% python3 -q
>>> import numpy as np
>>> from numpy import linalg as LA
>>> np.set_printoptions(precision=2, suppress=True, linewidth=160)
>>> mat = np.load("w.npy")
>>> mat
array([[ 0, -7,  3, -6, -9, -3,  7, -6,  2,  5,  6, -3,  5, -4],
       [ 0,  0, -2,  2,  0, -8, -3,  5,  6, -9, -3,  3,  2, -1],
       [ 0,  0,  0, -9, -5,  0,  8,  2, -5,  7,  7,  9, -4, -4],
       [ 0,  0,  0,  0, -7, -5, -2, -9,  7, -6,  9, -2,  0,  7],
       [ 0,  0,  0,  0,  0, -9,  7,  4,  3, -7, -8,  2, -1,  4],
       [ 0,  0,  0,  0,  0,  0, -7, -4, -7,  7,  6,  0,  7,  3],
       [ 0,  0,  0,  0,  0,  0,  0,  7,  3,  5, -3, -7,  1, -7],
       [ 0,  0,  0,  0,  0,  0,  0,  0,  3,  7, -3, -6, -2,  6],
       [ 0,  0,  0,  0,  0,  0,  0,  0,  0,  1, -3,  7, -4,  0],
       [ 0,  0,  0,  0,  0,  0,  0,  0,  0,  0, -3,  3,  0,  7],
       [ 0,  0,  0,  0,  0,  0,  0,  0,  0,  0,  0,  1,  6,  9],
       [ 0,  0,  0,  0,  0,  0,  0,  0,  0,  0,  0,  0,  0,  3],
       [ 0,  0,  0,  0,  0,  0,  0,  0,  0,  0,  0,  0,  0,  4],
       [ 0,  0,  0,  0,  0,  0,  0,  0,  0,  0,  0,  0,  0,  0]])
>>> # null space of dimension 2
>>> x0 = np.array([0, -2, -5, 3, -3, 4, -2, -3, -4, -2, -3, 2, 4, 0])
>>> a = np.maximum(mat @ x0, 0)
>>> print(np.maximum(mat @ (3 * x0), 0))
[  0   0   0   0   0 150   0   0  15  45  78   0   0   0]
>>> mat.T @ a
array([   0,    0,    0,    0,    0,    0, -350, -200, -350,  355,  240,  106,  486,  489])
>>> np.tanh(mat @ x0)
array([-1., -1., -1., -1., -1.,  1., -1., -1.,  1.,  1.,  1.,  0.,  0.,  0.])
>>> np.maximum(mat @ x0, 0) - np.maximum(-mat @ x0, 0)
array([-22,  -8, -47, -15, -36,  50, -44, -37,   5,  15,  26,   0,   0,   0])
>>> np.flatnonzero(a > 1e-9)
array([ 5,  8,  9, 10])
>>> U, sig, Vh = LA.svd(mat)
>>> evecs = Vh[:(sig > 1e-8).sum()]
>>> rng = np.random.default_rng(3650)
>>> x0 = mat[13] + 3 * mat[11] + rng.integers(2) * np.eye(14)[3]
>>> x0
array([0., 0., 0., 0., 0., 0., 0., 0., 0., 0., 0., 0., 0., 9.])
>>> np.allclose(evecs.T @ evecs @ x0, x0)
True
>>> np.round(LA.norm(x0 - evecs.T @ evecs @ x0), 2)
np.float64(0.0)
>>> LA.matrix_rank(np.vstack([mat, x0]))
np.int64(12)
>>> T = mat.reshape(14, 2, -1)
>>> T.sum(axis=1)
array([[ -6,  -5,   8,   0, -12,   2,   3],
       [  5,   6, -11,  -1,   3,  -6,  -4],
       [  2,  -5,   7,  -2,   4,  -4,   4],
       [ -9,   7,  -6,   9,  -9,  -5,   5],
       [  4,   3,  -7,  -8,   2, -10,  11],
       [ -4,  -7,   7,   6,   0,   7,  -4],
       [  7,   3,   5,  -3,  -7,   1,  -7],
       [  0,   3,   7,  -3,  -6,  -2,   6],
       [  0,   0,   1,  -3,   7,  -4,   0],
       [  0,   0,   0,  -3,   3,   0,   7],
       [  0,   0,   0,   0,   1,   6,   9],
       [  0,   0,   0,   0,   0,   0,   3],
       [  0,   0,   0,   0,   0,   0,   4],
       [  0,   0,   0,   0,   0,   0,   0]])
>>> print(np.einsum("ihd,jhd->hij", T, T).shape)
(2, 14, 14)
>>> np.einsum("ihd,ihd->ih", T, T)
array([[233, 151],
       [ 81, 165],
       [170, 240],
       [ 78, 300],
       [130, 159],
       [ 49, 208],
       [  0, 191],
       [  0, 143],
       [  0,  75],
       [  0,  67],
       [  0, 118],
       [  0,   9],
       [  0,  16],
       [  0,   0]])
